In [1]: import numpy as np

In [2]: from numpy import linalg as LA

In [3]: np.set_printoptions(precision=3, suppress=True, linewidth=200, sign=" ")

In [4]: def tidy(a):
   ...:     return np.round(a, 3) + 0
   ...: 

In [5]: m1 = np.load("run0.npy")

In [6]: print(tidy(m1))
[[ 26.181 -87.925 -10.924 -21.432  46.361  82.693  41.881   6.954  -1.713 -20.238 -79.983]
 [ 23.683 -74.602  -9.007 -18.712  40.416  70.936  33.566   5.091  -3.654 -15.761 -66.769]
 [ 16.896 -43.165  -4.283 -12.37   25.78   42.712  14.946   0.695  -6.862  -6.133 -35.988]
 [ 14.785 -34.897  -2.999 -10.695  21.706  35.114  10.43   -0.419  -7.208  -3.935 -28.06 ]
 [ 14.393 -33.443  -2.773 -10.398  20.974  33.766   9.661  -0.61   -7.236  -3.57  -26.678]
 [ 13.477 -30.152  -2.26   -9.722  19.299  30.702   7.958  -1.032  -7.259  -2.772 -23.569]
 [ 10.952 -21.854  -0.978  -7.968  14.92   22.86    3.933  -2.016  -6.99   -0.971 -15.867]
 [  9.124 -16.574  -0.194  -6.782  11.972  17.754   1.667  -2.53   -6.486  -0.041 -11.126]
 [  8.001 -13.648   0.214  -6.077  10.257  14.866   0.561  -2.745  -6.043   0.371  -8.586]
 [  6.174  -9.416   0.73   -4.943   7.623  10.585  -0.746  -2.893  -5.103   0.781  -5.09 ]
 [  5.322  -7.671   0.895  -4.407   6.459   8.768  -1.137  -2.859  -4.571   0.862  -3.744]
 [  4.455  -6.044   1.004  -3.845   5.317   7.038  -1.384  -2.742  -3.967   0.874  -2.569]
 [  2.134  -2.441   0.903  -2.158   2.455   3.004  -1.248  -1.892  -2.06    0.577  -0.463]
 [ -0.036   0.036  -0.026   0.046  -0.041  -0.046   0.031   0.046   0.036  -0.01   -0.005]
 [ -0.132   0.131  -0.098   0.173  -0.151  -0.169   0.115   0.174   0.132  -0.037  -0.022]
 [ -0.741   0.728  -0.643   1.074  -0.859  -0.939   0.707   1.108   0.735  -0.193  -0.203]
 [ -2.281   2.636  -3.289   4.889  -2.957  -3.152   2.592   5.208   1.956  -0.085  -1.202]
 [ -2.894   4.698  -6.037   8.719  -4.463  -4.989   3.261   9.163   1.693   1.058  -1.555]
 [ -2.984   5.474  -6.913   9.963  -4.909  -5.611   3.251  10.392   1.397   1.594  -1.484]
 [ -3.053   6.782  -8.245  11.884  -5.58   -6.619   3.053  12.239   0.788   2.547  -1.206]
 [ -3.062   7.5    -8.914  12.866  -5.919  -7.16    2.874  13.159   0.415   3.085  -0.991]
 [ -3.062   7.688  -9.083  13.116  -6.005  -7.3     2.821  13.391   0.315   3.227  -0.928]
 [ -3.061   7.928  -9.296  13.431  -6.114  -7.478   2.75   13.682   0.184   3.409  -0.845]
 [ -2.926  11.396 -12.041  17.606  -7.558 -10.011   1.394  17.404  -1.838   6.081   0.67 ]
 [ -2.478  17.209 -15.774  23.606  -9.699 -14.166  -1.629  22.385  -5.475  10.588   3.987]
 [ -2.344  18.687 -16.615  25.008 -10.215 -15.217  -2.482  23.496  -6.419  11.73    4.924]
 [ -1.921  23.132 -18.96   29.019 -11.725 -18.369  -5.175  26.582  -9.271  15.143   7.888]
 [ -1.785  24.521 -19.646  30.22  -12.187 -19.353  -6.047  27.481 -10.164  16.204   8.851]
 [ -1.686  25.521 -20.128  31.072 -12.517 -20.061  -6.682  28.112 -10.807  16.966   9.554]
 [ -0.915  33.149 -23.549  37.278 -14.991 -25.468 -11.691  32.565 -15.71   22.735  15.117]
 [ -0.872  33.567 -23.725  37.605 -15.124 -25.764 -11.972  32.793 -15.978  23.048  15.43 ]
 [ -0.238  39.773 -26.229  42.346 -17.093 -30.169 -16.208  36.033 -19.948  27.687  20.167]
 [  0.842  50.406 -30.138  50.045 -20.418 -37.731 -23.669  41.06  -26.703  35.542  28.561]
 [  1.192  53.888 -31.336  52.475 -21.497 -40.211 -26.153  42.595 -28.902  38.093  31.369]
 [  1.259  54.562 -31.563  52.941 -21.706 -40.692 -26.635  42.886 -29.327  38.586  31.916]
 [  1.719  59.161 -33.086  56.087 -23.126 -43.973 -29.945  44.833 -32.22   41.938  35.667]]

In [7]: # rows and columns are dependent

In [8]: Uu, s, vt = LA.svd(m1)

In [9]: vecs = vt[:(s > 1e-8).sum()]

In [10]: rng = np.random.default_rng(11)

In [11]: x0 = m1[17] + 4 * m1[10] + rng.integers(2) * np.eye(11)[1]

In [12]: print(tidy(x0))
[ 18.396 -25.984  -2.456  -8.909  21.374  30.085  -1.286  -2.271 -16.589   4.506 -16.531]

In [13]: print(tidy(np.diag(vecs.T @ vecs)))
[ 0.174  0.302  0.211  0.301  0.16   0.305  0.283  0.38   0.358  0.202  0.324]

In [14]: cen = m1 - m1.mean(axis=0)

In [15]: vecs = LA.svd(cen)[2][:3]

In [16]: other = cen - cen @ vecs.T @ vecs

In [17]: print(LA.norm(other, axis=1).round(6).argmax())
0

In [18]: print(tidy(np.diag(vecs.T @ vecs)))
[ 0.174  0.302  0.211  0.301  0.16   0.305  0.283  0.38   0.358  0.202  0.324]

In [19]: m1 @ m1
Traceback (most recent call last):
  Cell In[19], line 1
    m1 @ m1
ValueError: matmul: Input operand 1 has a mismatch in its core dimension 0, with gufunc signature (n?,k),(k,m?)->(n?,m?) (size 36 is different from 11)


In [20]: cov = m1.T @ m1

In [21]: print(LA.matrix_rank(cov))
3

In [22]: print(tidy(np.diag(cov)))
[  2595.992  38109.288   8263.565  22365.862   9858.161  29087.261   6966.769  15423.658   5152.044   9619.862  19947.554]

In [23]: print(np.allclose(cov, cov.T))
True

In [24]: print(tidy(LA.eigvalsh(cov)[::-1]))
[ 138449.734   26094.916    2845.366       0.          0.          0.          0.          0.          0.          0.          0.   ]

In [25]: print(tidy(LA.svd(m1, compute_uv=False) ** 2))
[ 138449.734   26094.916    2845.366       0.          0.          0.          0.          0.          0.          0.          0.   ]
